>>> import numpy as np
>>> from numpy import linalg as LA
>>> np.set_printoptions(suppress=True, linewidth=140)
>>> X = np.load("out5.npy")
>>> X
array([[ 2. ,  0. ,  0.4],
       [ 2. , -0.3,  0. ],
       [ 1.8, -0.1,  0.3],
       [ 2.1, -0.4, -0.2],
       [ 1.8,  0.2,  0.6],
       [ 1.6,  0.4, -0.4],
       [ 2.7,  0.2,  0.3],
       [-2.2,  0.4, -0.2],
       [-2. ,  1.2,  0.1],
       [-1.9,  1.3, -0.3],
       [-2.1,  1.2,  0.4],
       [-2.1,  0.7, -0.2],
       [-2.6,  0.8,  0.1],
       [-2.3,  1.3, -0.1]])
>>> Z = X[[12, 9]].astype(float)
>>> for _ in range(5):
...     lab = LA.norm(X[:, None] - Z, axis=-1).argmin(axis=1)
...     Z = np.array([X[lab == j].mean(axis=0) for j in range(2)])
... 
>>> lab
array([1, 1, 1, 1, 1, 1, 1, 0, 0, 0, 0, 0, 0, 0])
>>> np.round(Z[1] - Z[0], 1)
array([ 4.2, -1. ,  0.2])
>>> np.bincount(lab)
array([7, 7])
>>> np.abs(Z[1] - Z[0]).argmax()
np.int64(0)
>>> lab = X[:, 1] > np.median(X[:, 1])
>>> u = X[lab].mean(axis=0) - X[~lab].mean(axis=0)
>>> ((X - X.mean(axis=0)) @ u > 0).astype(int)
array([0, 0, 0, 0, 0, 0, 0, 1, 1, 1, 1, 1, 1, 1])
>>> cen = X - X.mean(axis=0)
>>> left, sigma, vt = LA.svd(cen, full_matrices=False)
>>> np.round(np.abs(vt[-1]), 1)
array([0.2, 0.5, 0.8])
>>> np.searchsorted(np.cumsum(sigma ** 2) / (sigma ** 2).sum(), 0.9) + 1
np.int64(1)
>>> np.round((sigma ** 2).sum() ** 2 / (sigma ** 4).sum(), 1)
np.float64(1.1)
>>> np.round(sigma ** 2 / (sigma ** 2).sum(), 1) + 0
array([1., 0., 0.])
>>> np.round(cen.mean(axis=0), 1) + 0
array([0., 0., 0.])
>>> G = np.cov(X, rowvar=False)
>>> np.round(np.median(X, axis=0), 1) + 0
array([-0.1,  0.4,  0. ])
>>> np.argwhere(np.triu(np.abs(np.corrcoef(X.T)) > 0.8, 1))
array([[0, 1]])
>>> np.round(np.corrcoef(X.T), 1)
array([[ 1. , -0.8,  0.3],
       [-0.8,  1. , -0.2],
       [ 0.3, -0.2,  1. ]])
>>> np.round(np.corrcoef(X[:, 2], X[:, 0])[0, 1], 1)
np.float64(0.3)
>>> np.round(LA.eigvalsh(G)[::-1], 1)
array([5. , 0.1, 0.1])
>>> G.round(1) + 0
array([[ 4.8, -1.1,  0.2],
       [-1.1,  0.4,  0. ],
       [ 0.2,  0. ,  0.1]])
